$ python -q
>>> import numpy as np
>>> import numpy.linalg as la
>>> np.set_printoptions(precision=1, suppress=True, linewidth=200, legacy="1.25")
>>> A = np.load("run7.npy")
>>> print(A)
[[-7 -4 -2  3 -1  9 -6]
 [-5 -2 -4  1 -5  3 -9]
 [ 2  5  1 -2 -8 -4  9]
 [-3 -5  1 -9  3  2  5]
 [ 2  5  1 -2 -8 -4  9]]
>>> left, sig, Vt = la.svd(A)
>>> print(sig.round(1) + 0)
[23.8 13.5 11.3  5.2  0. ]
>>> print(np.argmax(sig[:-1] / (sig[1:] + 1e-6)) + 1)
4
>>> Y = left[:, :4] @ np.diag(sig[:4]) @ Vt[:4]
>>> print(Y)
[[-7. -4. -2.  3. -1.  9. -6.]
 [-5. -2. -4.  1. -5.  3. -9.]
 [ 2.  5.  1. -2. -8. -4.  9.]
 [-3. -5.  1. -9.  3.  2.  5.]
 [ 2.  5.  1. -2. -8. -4.  9.]]
>>> print(la.matrix_rank(Y))
4
>>> print(Y @ la.pinv(Y) @ Y)
[[-7. -4. -2.  3. -1.  9. -6.]
 [-5. -2. -4.  1. -5.  3. -9.]
 [ 2.  5.  1. -2. -8. -4.  9.]
 [-3. -5.  1. -9.  3.  2.  5.]
 [ 2.  5.  1. -2. -8. -4.  9.]]
>>> print(la.lstsq(Y[:-1].T, Y[-1])[2])
4
>>> print(np.allclose(Y[:-1].T @ la.lstsq(Y[:-1].T, Y[-1])[0], Y[-1]))
True
>>> G = A.T @ A
>>> print(np.diag(G))
[ 91  95  23  99 163 126 304]
>>> print(np.trace(G), (A ** 2).sum())
901 901
>>> print(la.matrix_rank(G))
4
>>> print(np.round(la.norm(A, 2) / la.norm(A), 1))
0.8
>>> print(la.cond(A) > 100)
True
>>> M = np.loadtxt("data.csv", delimiter=",")
>>> print(M)
[[-1.  1.  0.]
 [ 0. -1.  1.]
 [ 0.  0. -1.]]
>>> Y = M[0, 0] * M[1:] - np.outer(M[1:, 0], M[0])
>>> print(Y)
[[ 0.  1. -1.]
 [ 0. -0.  1.]]
>>> print(np.flatnonzero(~Y.round(6).any(axis=1)))
[]
>>> print(la.matrix_rank(Y), la.matrix_rank(M))
2 3
>>> rng = np.random.default_rng(66099)
>>> Y = M + rng.integers(-2, 3, (3, 2)) @ rng.integers(-2, 3, (2, 3))
>>> print(Y)
[[ 1.  1. -2.]
 [ 1. -1.  0.]
 [ 2.  0. -3.]]
>>> print(np.round(la.svd(Y - M, compute_uv=False), 1) + 0)
[4.2 0.  0. ]
>>> print(Y - M)
[[ 2.  0. -2.]
 [ 1.  0. -1.]
 [ 2.  0. -2.]]
>>> W = np.array([[2, -2, -2], [0, 2, 2], [0, 0, 2]])
>>> coef = np.array([9, 3, -9])
>>> act = np.maximum(Y @ W + coef, 0)
>>> print((act > 0).astype(int))
[[1 1 0]
 [1 0 0]
 [1 0 0]]
>>> print(la.matrix_rank(act))
2
>>> basis = np.array([[1, 1], [0, 2], [2, 1]])
>>> print(W @ basis)
[[-2 -4]
 [ 4  6]
 [ 4  2]]
>>> X = np.load("x.npy")
>>> print(X)
[[3. 1. 1. 1. 1. 1. 1.]
 [1. 3. 1. 1. 1. 1. 1.]
 [1. 1. 3. 1. 1. 1. 1.]
 [1. 1. 1. 3. 1. 1. 1.]
 [1. 1. 1. 1. 3. 1. 1.]
 [1. 1. 1. 1. 1. 3. 1.]
 [1. 1. 1. 1. 1. 1. 3.]]
>>> left, sig, Vt = la.svd(X, full_matrices=False)
>>> print(np.round(left.T @ left, 1) + 0)
[[1. 0. 0. 0. 0. 0. 0.]
 [0. 1. 0. 0. 0. 0. 0.]
 [0. 0. 1. 0. 0. 0. 0.]
 [0. 0. 0. 1. 0. 0. 0.]
 [0. 0. 0. 0. 1. 0. 0.]
 [0. 0. 0. 0. 0. 1. 0.]
 [0. 0. 0. 0. 0. 0. 1.]]
>>> print(left.shape, sig.shape, Vt.shape)
(7, 7) (7,) (7, 7)
>>> print(np.cumsum(sig ** 2) / np.sum(sig ** 2))
[0.8 0.8 0.8 0.9 0.9 1.  1. ]
>>> mat = np.array([[-3.0, -2.0, 0.0, 0.0],
...     [-2.0, 1.0, -2.0, 0.0],
...     [0.0, -2.0, -2.0, -2.0],
...     [0.0, 0.0, -2.0, -5.0]])
>>> w, V = la.eigh(mat)
>>> print(np.unique(w.round(6) + 0, return_counts=True)[1])
[1 1 1 1]
>>> print(la.eigvalsh(mat @ mat))
[ 2.5  7.1 15.5 37.8]
>>> print(np.round(V @ np.diag(w) @ V.T, 1) + 0)
[[-3. -2.  0.  0.]
 [-2.  1. -2.  0.]
 [ 0. -2. -2. -2.]
 [ 0.  0. -2. -5.]]
>>> print(la.svd(mat, compute_uv=False))
[6.2 3.9 2.7 1.6]
>>> print(w)
[-6.2 -3.9 -1.6  2.7]
>>> print(np.kron(np.eye(2, dtype=int), mat))
[[-3. -2.  0.  0. -0. -0.  0.  0.]
 [-2.  1. -2.  0. -0.  0. -0.  0.]
 [ 0. -2. -2. -2.  0. -0. -0. -0.]
 [ 0.  0. -2. -5.  0.  0. -0. -0.]
 [-0. -0.  0.  0. -3. -2.  0.  0.]
 [-0.  0. -0.  0. -2.  1. -2.  0.]
 [ 0. -0. -0. -0.  0. -2. -2. -2.]
 [ 0.  0. -0. -0.  0.  0. -2. -5.]]
>>> print(round(float(la.eigvals(mat).sum().real), 1))
-9.0
>>> x0 = np.array([1, 1, 2, 5])
>>> h = np.maximum(mat @ x0, 0)
>>> print(np.maximum(mat @ (3 * x0), 0))
[0. 0. 0. 0.]
>>> print(h)
[0. 0. 0. 0.]
>>> print(np.maximum(mat @ x0, 0) - np.maximum(-mat @ x0, 0))
[ -5.  -5. -16. -29.]
>>> w, V = la.eigh(mat)
>>> x0 = np.array([3, 0, 0, 2])
>>> print(np.round(V * np.maximum(w, 0) @ V.T, 1) + 0)
[[ 0.2 -0.7  0.3 -0.1]
 [-0.7  1.9 -0.9  0.2]
 [ 0.3 -0.9  0.5 -0.1]
 [-0.1  0.2 -0.1  0. ]]
>>> print((np.sign(V[:, -1].round(6)) == np.sign(V[0, -1].round(6))).astype(int))
[1 0 1 0]
>>> print(V * np.abs(w) @ V.T)
[[ 3.5  0.6  0.7 -0.2]
 [ 0.6  2.9  0.1  0.5]
 [ 0.7  0.1  2.9  1.8]
 [-0.2  0.5  1.8  5.1]]
>>> F = np.load("m.npy")
>>> print(F)
[[0 1 1]
 [1 0 1]
 [1 1 0]]
>>> Y = F / np.sqrt((F ** 2).mean(axis=1, keepdims=True))
>>> print(Y[1])
[1.2 0.  1.2]
>>> print(F - F.mean(axis=1, keepdims=True))
[[-0.7  0.3  0.3]
 [ 0.3 -0.7  0.3]
 [ 0.3  0.3 -0.7]]
>>> print(la.norm(Y, axis=1))
[1.7 1.7 1.7]
>>> print([round(float(la.det(F[:i, :i])), 2) + 0 for i in range(1, 4)])
[0.0, -1.0, 2.0]
>>> print(np.all(la.eigvalsh(F) > 0))
False
>>> print(np.round(la.eigvalsh(F).min(), 1))
-1.0
>>> x0 = np.array([-2, -2, -2])
>>> print(F @ np.ones(3))
[2. 2. 2.]
>>> m1 = np.eye(7, dtype=int)[rng.permutation(7)]
>>> print(m1)
[[0 0 0 0 0 1 0]
 [0 1 0 0 0 0 0]
 [0 0 0 1 0 0 0]
 [1 0 0 0 0 0 0]
 [0 0 1 0 0 0 0]
 [0 0 0 0 1 0 0]
 [0 0 0 0 0 0 1]]
>>> print(m1 @ m1.T)
[[1 0 0 0 0 0 0]
 [0 1 0 0 0 0 0]
 [0 0 1 0 0 0 0]
 [0 0 0 1 0 0 0]
 [0 0 0 0 1 0 0]
 [0 0 0 0 0 1 0]
 [0 0 0 0 0 0 1]]
>>> print(la.svd(m1, compute_uv=False))
[1. 1. 1. 1. 1. 1. 1.]
>>> print(la.norm(m1, axis=0))
[1. 1. 1. 1. 1. 1. 1.]
>>> print(la.pinv(m1))
[[0. 0. 0. 1. 0. 0. 0.]
 [0. 1. 0. 0. 0. 0. 0.]
 [0. 0. 0. 0. 1. 0. 0.]
 [0. 0. 1. 0. 0. 0. 0.]
 [0. 0. 0. 0. 0. 1. 0.]
 [1. 0. 0. 0. 0. 0. 0.]
 [0. 0. 0. 0. 0. 0. 1.]]
>>> E = np.array([[1.3, 0.3, -0.9],
...     [0.7, 0.9, -1.9],
...     [0.4, -0.4, 0.3],
...     [0.2, 1.7, -1.1]])
>>> E[:, 2] *= 10
>>> print(E)
[[  1.3   0.3  -9. ]
 [  0.7   0.9 -19. ]
 [  0.4  -0.4   3. ]
 [  0.2   1.7 -11. ]]
>>> x0 = np.array([1, 1, 2])
>>> print(E @ np.ones(3))
[ -7.4 -17.4   3.   -9.1]
>>> print(E @ np.eye(3)[2])
[ -9. -19.   3. -11.]
>>> print(la.norm(E @ x0) <= la.norm(E, 2) * la.norm(x0) + 1e-9)
True
>>> print(np.sign((E @ x0).round(6)))
[-1. -1.  1. -1.]
>>> print(E @ x0)
[-16.4 -36.4   6.  -20.1]
>>> x0 @ E
Traceback (most recent call last):
  File "<python-input-89>", line 1, in <module>
    x0 @ E
    ~~~^~~
ValueError: matmul: Input operand 1 has a mismatch in its core dimension 0, with gufunc signature (n?,k),(k,m?)->(n?,m?) (size 4 is different from 3)
>>> q, V = la.qr(E[:, :1])[0], la.qr(E[:, 1:])[0]
>>> sig = la.svd(q.T @ V, compute_uv=False)
>>> print(sig)
[0.8]
>>> print(round(float(la.norm(q @ q.T - V @ V.T, 2)), 1))
1.0
>>> print((sig > 0.9).sum())
0
>>> print(np.round(la.norm(E, 2), 1))
24.0
>>> print(np.round(la.norm(E, 1), 1), round(float(la.norm(E, np.inf)), 1))
42.0 20.6
>>> print(np.round(la.norm(E) ** 2 / la.norm(E, 2) ** 2, 1))
1.0
>>> Y = np.array([[0, 3, 3], [1, 0, 3]])
>>> basis = np.kron(Y, E)
>>> print(la.matrix_rank(basis))
6
>>> print(np.round(la.norm(basis, 2), 1), round(la.norm(Y, 2) * la.norm(E, 2), 1))
117.2 117.2
>>> arr = np.load("layer11.npy")
>>> print(arr)
[[18  2  3 -5 -3  5  3]
 [ 2 14  3  2  1 -5 -1]
 [-1  0 12  1  4 -3  3]
 [ 5  1  0 40 -1 -5  2]
 [-2  5 -4  2 17 -3 -4]
 [ 0  2 -5 -4 -1  1 -1]
 [ 2  2 -5  4  3  2 26]]
>>> Y = arr / la.norm(arr, axis=1, keepdims=True)
>>> G = Y @ Y.T
>>> print(la.norm(Y, axis=1))
[1. 1. 1. 1. 1. 1. 1.]
>>> print(G[1].round(1) + 0)
[0.1 1.  0.3 0.2 0.3 0.  0. ]
>>> print(G.round(1) + 0)
[[ 1.   0.1  0.  -0.2 -0.3  0.1  0.2]
 [ 0.1  1.   0.3  0.2  0.3  0.   0. ]
 [ 0.   0.3  1.   0.1  0.1 -0.8  0.1]
 [-0.2  0.2  0.1  1.   0.1 -0.6  0.2]
 [-0.3  0.3  0.1  0.1  1.   0.   0. ]
 [ 0.1  0.  -0.8 -0.6  0.   1.  -0.1]
 [ 0.2  0.   0.1  0.2  0.  -0.1  1. ]]
>>> print((np.abs(G) > 0.9).astype(int))
[[1 0 0 0 0 0 0]
 [0 1 0 0 0 0 0]
 [0 0 1 0 0 0 0]
 [0 0 0 1 0 0 0]
 [0 0 0 0 1 0 0]
 [0 0 0 0 0 1 0]
 [0 0 0 0 0 0 1]]
>>> print(round(float(np.degrees(np.arccos(np.clip(G[1, 0], -1, 1)))), 1))
84.1
